$ python3 -q
>>> import numpy as np
>>> np.set_printoptions(suppress=True, linewidth=140)
>>> data = np.loadtxt("block2.csv", delimiter=",")
>>> data.round(2)
array([[-0.79, -0.05, -0.19],
       [-0.06, -0.87, -0.4 ],
       [ 0.43,  0.23, -0.81],
       [-0.43,  0.44, -0.39]])
>>> round(np.linalg.norm(data[1], 1), 2), np.round(np.linalg.norm(data[1], np.inf), 2)
(np.float64(1.33), np.float64(0.87))
>>> print(np.round(np.linalg.norm(data, "nuc"), 2))
3.0
>>> round(np.linalg.norm(data[1] - data[2]), 2)
np.float64(1.27)
>>> Q, vecs = np.linalg.qr(data[:, :1])[0], np.linalg.qr(data[:, 1:])[0]
>>> sv = np.linalg.svd(Q.T @ vecs, compute_uv=False)
>>> np.degrees(np.arccos(sv.clip(0, 1)))
array([90.])
>>> sv.round(2) + 0
array([0.])
>>> m1 = np.loadtxt("sample16.csv", delimiter=",")
>>> m1
array([[-2.,  1.,  0.],
       [-1., -2.,  0.],
       [ 0.,  0.,  8.]])
>>> other = m1[0, 0] * m1[1:] - np.outer(m1[1:, 0], m1[0])
>>> print(other)
[[  0.   5.   0.]
 [  0.  -0. -16.]]
>>> np.linalg.matrix_rank(other), np.linalg.matrix_rank(m1)
(np.int64(2), np.int64(3))
>>> np.flatnonzero(~other.round(6).any(axis=1))
array([], dtype=int64)
>>> print(m1[:, 0] / m1[0, 0])
[ 1.   0.5 -0. ]
>>> E = np.array([[5, 5, 5], [5, 10, 10], [5, 10, 15]])
>>> Q, r_ = np.linalg.qr(E)
>>> print(Q.round(2) + 0)
[[-0.58  0.82  0.  ]
 [-0.58 -0.41 -0.71]
 [-0.58 -0.41  0.71]]
>>> np.round(np.abs(np.diag(r_)), 2)
array([8.66, 4.08, 3.54])
>>> np.round(Q @ r_, 2)
array([[ 5.,  5.,  5.],
       [ 5., 10., 10.],
       [ 5., 10., 15.]])
>>> f = np.array([0, -1, 1])
>>> other = E + np.outer(f, np.eye(3)[0])
>>> np.linalg.matrix_rank(np.linalg.inv(other) - np.linalg.inv(E), tol=1e-8)
np.int64(1)
>>> other
array([[ 5.,  5.,  5.],
       [ 4., 10., 10.],
       [ 6., 10., 15.]])
>>> f = np.array([-5, 4])
>>> print(np.cross(E[2, :3], E[0, :3]))
[-25  50 -25]
>>> np.convolve(E[2], f)
array([-25, -30, -35,  60])
>>> print(np.array([np.convolve(row, f, "same") for row in E]))
[[-25  -5  -5]
 [-25 -30 -10]
 [-25 -30 -35]]
>>> np.polyval(f, E[2])
array([-21, -46, -71])
>>> F = np.array([[0, -1, 1, 3], [-2, 2, 2, 6], [0, -3, -3, -9]])
>>> F
array([[ 0, -1,  1,  3],
       [-2,  2,  2,  6],
       [ 0, -3, -3, -9]])
>>> np.count_nonzero(F)
np.int64(10)
>>> np.diff(F, axis=0)
array([[ -2,   3,   1,   3],
       [  2,  -5,  -5, -15]])
>>> F.sum(axis=1)
array([  3,   8, -15])
>>> print(round(np.linalg.norm(F), 2))
12.57
>>> print(np.abs(F).max())
9
>>> F.sum(axis=0)
array([-2, -2,  0,  0])
>>> np.round(np.linalg.svd(F, compute_uv=False), 2)
array([12.32,  1.92,  1.6 ])
